% python3 -q
>>> import numpy as np
>>> np.set_printoptions(precision=4, suppress=True, linewidth=200, legacy="1.25")
>>> tidy = lambda a: np.round(a, 4) + 0
>>> A = np.array([[-3, 1, -1, -2], [0, 0, 3, -3], [0, 0, 1, 3], [0, 0, 0, 1]])
>>> A
array([[-3,  1, -1, -2],
       [ 0,  0,  3, -3],
       [ 0,  0,  1,  3],
       [ 0,  0,  0,  1]])
>>> # triangular: eigenvalues sit on the diagonal
>>> np.abs(np.diag(np.linalg.qr(A)[1])) > 1e-9
array([ True, False,  True,  True])
>>> tidy(A @ np.linalg.pinv(A) @ A)
array([[-3.,  1., -1., -2.],
       [ 0.,  0.,  3., -3.],
       [ 0.,  0.,  1.,  3.],
       [ 0.,  0.,  0.,  1.]])
>>> np.allclose(A[:-1].T @ np.linalg.lstsq(A[:-1].T, A[-1])[0], A[-1])
True
>>> np.linalg.lstsq(A[:-1].T, A[-1])[2]
3
>>> A2 = np.array([[1, 6, 7], [7, 4, 7], [7, 0, 7], [4, 4, 2]])
>>> np.einsum("ij->j", A)
array([-3,  1,  3, -1])
>>> np.linalg.matrix_rank(np.vstack([A, A2.T]))
4
>>> np.linalg.matrix_rank(A @ A2)
3
>>> J = np.loadtxt("arr.csv", delimiter=",")
>>> J
array([[-3.,  2.,  3.],
       [-2., -2.,  2.]])
>>> A2 = J / np.sqrt((J ** 2).mean(axis=1, keepdims=True))
>>> np.linalg.matrix_rank(A2) == np.linalg.matrix_rank(J)
True
>>> tidy(np.linalg.norm(A2, axis=1))
array([1.7321, 1.7321])
>>> tidy(J - J.mean(axis=1, keepdims=True))
array([[-3.6667,  1.3333,  2.3333],
       [-1.3333, -1.3333,  2.6667]])
>>> Uu, sv, vt = np.linalg.svd(J, full_matrices=False)
>>> np.allclose(Uu * sv @ vt, J)
True
>>> tidy(Uu.T @ J @ vt.T)
array([[5.1414, 0.    ],
       [0.    , 2.7506]])
>>> tidy(vt @ vt.T)
array([[1., 0.],
       [0., 1.]])
>>> tidy(np.sqrt((sv ** 2).sum())), tidy(np.linalg.norm(J))
(5.831, 5.831)
>>> tidy(Uu.T @ Uu)
array([[1., 0.],
       [0., 1.]])
>>> J[1] @ J[0]
8.0
>>> tidy(np.linalg.norm(J[1], 1)), tidy(np.linalg.norm(J[1], np.inf))
(6.0, 2.0)
>>> tidy(np.linalg.norm(J, axis=0))
array([3.6056, 2.8284, 3.6056])
>>> tidy(np.linalg.norm(J) ** 2 / np.linalg.norm(J, 2) ** 2)
1.2862
>>> tidy(np.linalg.norm(J, 2))
5.1414
>>> tidy(np.linalg.norm(J, "nuc"))
7.892
>>> x0 = np.array([0, 0, 2])
>>> h1 = np.maximum(J @ x0, 0)
>>> np.maximum(J @ x0, 0) - np.maximum(-J @ x0, 0)
array([6., 4.])
>>> np.flatnonzero(h1 > 1e-9)
array([0, 1])
>>> J.T @ h1
array([-26.,   4.,  26.])
>>> data = np.load("run7.npy")
>>> data
array([[0, 0, 1],
       [1, 0, 0],
       [0, 1, 0]])
>>> # row-stochastic, so 1 is an eigenvalue
>>> x0 = np.array([1, 8, 8])
>>> tidy(np.abs(np.linalg.eigvals(data)))
array([1., 1., 1.])
>>> data.T @ (data @ x0)
array([1, 8, 8])
>>> [p for p in range(1, 25) if np.allclose(np.linalg.matrix_power(data, p), np.eye(3))]
[3, 6, 9, 12, 15, 18, 21, 24]
>>> tidy(np.linalg.norm(x0)), tidy(np.linalg.norm(data @ x0))
(11.3578, 11.3578)
>>> tidy(np.linalg.inv(data))
array([[0., 1., 0.],
       [0., 0., 1.],
       [1., 0., 0.]])
>>> tidy(np.sort(np.abs(np.degrees(np.angle(np.linalg.eigvals(data))))))
array([  0., 120., 120.])
>>> 3 - np.linalg.matrix_rank(data - np.eye(3), tol=1e-8)
1
